>>> import numpy as np
>>> np.set_printoptions(precision=1, suppress=True, linewidth=160)
>>> def rnd(a):
...     return np.round(a, 1) + 0
... 
>>> X = np.array([[3, 0, 0, 0], [1, 0, 0, 0], [2, -1, 3, 0], [-1, 1, 2, -1]])
>>> np.trace(X)
np.int64(5)
>>> X.inv()
Traceback (most recent call last):
  File "<python-input-5>", line 1, in <module>
    X.inv()
    ^^^^^
AttributeError: 'numpy.ndarray' object has no attribute 'inv'
>>> np.linalg.matrix_power(X, 3)
array([[27,  0,  0,  0],
       [ 9,  0,  0,  0],
       [48, -9, 27,  0],
       [13, -3, 14, -1]])
>>> assert X == X.T
Traceback (most recent call last):
  File "<python-input-7>", line 1, in <module>
    assert X == X.T
           ^^^^^^^^
ValueError: The truth value of an array with more than one element is ambiguous. Use a.any() or a.all()
>>> rnd(np.linalg.det(X))
np.float64(0.0)
>>> (X - X.T) / 2
array([[ 0. , -0.5, -1. ,  0.5],
       [ 0.5,  0. ,  0.5, -0.5],
       [ 1. , -0.5,  0. , -1. ],
       [-0.5,  0.5,  1. ,  0. ]])
>>> np.linalg.determinant(X)
Traceback (most recent call last):
  File "<python-input-10>", line 1, in <module>
    np.linalg.determinant(X)
    ^^^^^^^^^^^^^^^^^^^^^
AttributeError: module 'numpy.linalg' has no attribute 'determinant'
>>> rnd(np.sort(np.abs(np.linalg.eigvals(X))))
array([0., 1., 3., 3.])
>>> U, sig, vt = np.linalg.svd(X)
>>> rnd(sig)
array([4.3, 3.2, 1.3, 0. ])
>>> A2 = U[:, :3] @ np.diag(sig[:3]) @ vt[:3]
>>> rnd(np.abs(X - A2).max())
np.float64(0.0)
>>> A = np.array([[1.9, 0.1, -4.3],
...     [0.8, 0.2, -1.8],
...     [-0.8, -0.3, 1.2],
...     [1.1, 0.4, -2.9],
...     [0.0, 0.4, 0.8],
...     [-0.3, 0.4, 0.4],
...     [-1.7, 0.2, 2.7],
...     [1.5, -0.1, -3.5],
...     [-0.1, 0.2, -0.8],
...     [-0.6, -0.4, 2.2],
...     [-0.5, 0.1, 0.4],
...     [-1.2, 0.1, 2.5],
...     [0.6, -0.1, -1.0],
...     [-1.9, 0.2, 3.8]])
>>> cen = A - A.mean(axis=1)
Traceback (most recent call last):
  File "<python-input-17>", line 1, in <module>
    cen = A - A.mean(axis=1)
          ~~^~~~~~~~~~~~~~~~
ValueError: operands could not be broadcast together with shapes (14,3) (14,) 
>>> cen = A - A.mean(axis=0)
>>> U, sig, vt = np.linalg.svd(cen, full_matrices=False)
>>> rnd(cen.mean(axis=0))
array([0., 0., 0.])
>>> rnd(sig ** 2 / (sig ** 2).sum())
array([1., 0., 0.])
>>> (np.sign(U[:, 0]) == np.sign(U[0, 0])).astype(int)
array([1, 1, 0, 1, 0, 0, 0, 1, 1, 0, 0, 0, 1, 0])
>>> np.abs(U[:, 0]).argmax()
np.int64(0)
>>> arr = np.loadtxt("w.csv", delimiter=",")
>>> arr
array([[  0.,  -7.,  10.,  -1.],
       [  7.,   0., -13.,   2.],
       [-10.,  13.,   0.,  13.],
       [  1.,  -2., -13.,   0.]])
>>> # antisymmetric, zero diagonal
>>> U, sig = np.linalg.svd(arr)
Traceback (most recent call last):
  File "<python-input-27>", line 1, in <module>
    U, sig = np.linalg.svd(arr)
    ^^^^^^
ValueError: too many values to unpack (expected 2)
>>> U, sig, vt = np.linalg.svd(arr, full_matrices=False)
>>> rnd(U.T @ arr @ vt.T)
array([[21.7,  0. ,  0. ,  0. ],
       [ 0. , 21.7,  0. ,  0. ],
       [ 0. ,  0. ,  4.5,  0. ],
       [ 0. ,  0. ,  0. ,  4.5]])
>>> rnd(np.sqrt((sig ** 2).sum())), rnd(np.linalg.norm(arr))
(np.float64(31.4), np.float64(31.4))
>>> A2 = np.linalg.inv(arr)
>>> rnd(np.linalg.cond(arr))
np.float64(4.8)
>>> arr.reshape(-1, 2)
array([[  0.,  -7.],
       [ 10.,  -1.],
       [  7.,   0.],
       [-13.,   2.],
       [-10.,  13.],
       [  0.,  13.],
       [  1.,  -2.],
       [-13.,   0.]])
>>> arr.ravel(order="F")
array([  0.,   7., -10.,   1.,  -7.,   0.,  13.,  -2.,  10., -13.,   0., -13.,  -1.,   2.,  13.,   0.])
>>> t3 = arr.reshape(4, 2, -1)
>>> np.einsum("ihd,jhd->hij", t3, t3).shape
(2, 4, 4)
>>> t3.sum(axis=1)
array([[ 10.,  -8.],
       [ -6.,   2.],
       [-10.,  26.],
       [-12.,  -2.]])
>>> t3.shape
(4, 2, 2)
>>> np.einsum("ihd,ihd->ih", t3, t3)
array([[ 49., 101.],
       [ 49., 173.],
       [269., 169.],
       [  5., 169.]])
>>> x0 = np.array([0, 0, -3, 0])
>>> rnd(np.linalg.eigvals(arr).real)
array([0., 0., 0., 0.])
>>> rnd(np.linalg.svd(arr, compute_uv=False))
array([21.7, 21.7,  4.5,  4.5])
>>> O = np.linalg.solve(np.eye(4) - arr, np.eye(4) + arr)
>>> rnd(O @ O.T)
array([[1., 0., 0., 0.],
       [0., 1., 0., 0.],
       [0., 0., 1., 0.],
       [0., 0., 0., 1.]])
>>> mat = np.load("x.npy")
>>> mat
array([[-59. , 120.3,  40.1],
       [-60.3, 118.9,  40.5],
       [-60.4, 120.2,  39.2],
       [-59.3, 119. ,  41. ],
       [-60.5, 120.2,  39.1],
       [-61.2, 121.6,  39.6],
       [-59.2, 119.6,  39.9],
       [-59.1, 117.8,  40.9],
       [-60.5, 117.6,  40.2],
       [-59.7, 119.2,  40.9],
       [-60.3, 119. ,  40.4],
       [-59.5, 119.8,  39.7],
       [-60.7, 118.7,  41.2],
       [-60.6, 120.8,  39.1],
       [-59.3, 119.7,  40.1]])
>>> cen = mat - mat.mean(axis=0)
>>> U, sig, vt = np.linalg.svd(cen, full_matrices=False)
>>> rnd(sig ** 2 / (sig ** 2).sum())
array([0.7, 0.2, 0.1])
>>> rnd(sig)
array([4.6, 2.5, 1.6])
>>> rnd((sig ** 2).sum() ** 2 / (sig ** 4).sum())
np.float64(1.8)
>>> (np.sign(U[:, 0]) == np.sign(U[0, 0])).astype(int)
array([1, 0, 1, 0, 1, 1, 1, 0, 0, 0, 0, 1, 0, 1, 1])
>>> rnd(vt[0] * np.sign(vt[0, np.abs(vt[0]).argmax()]))
array([-0.2,  0.8, -0.5])
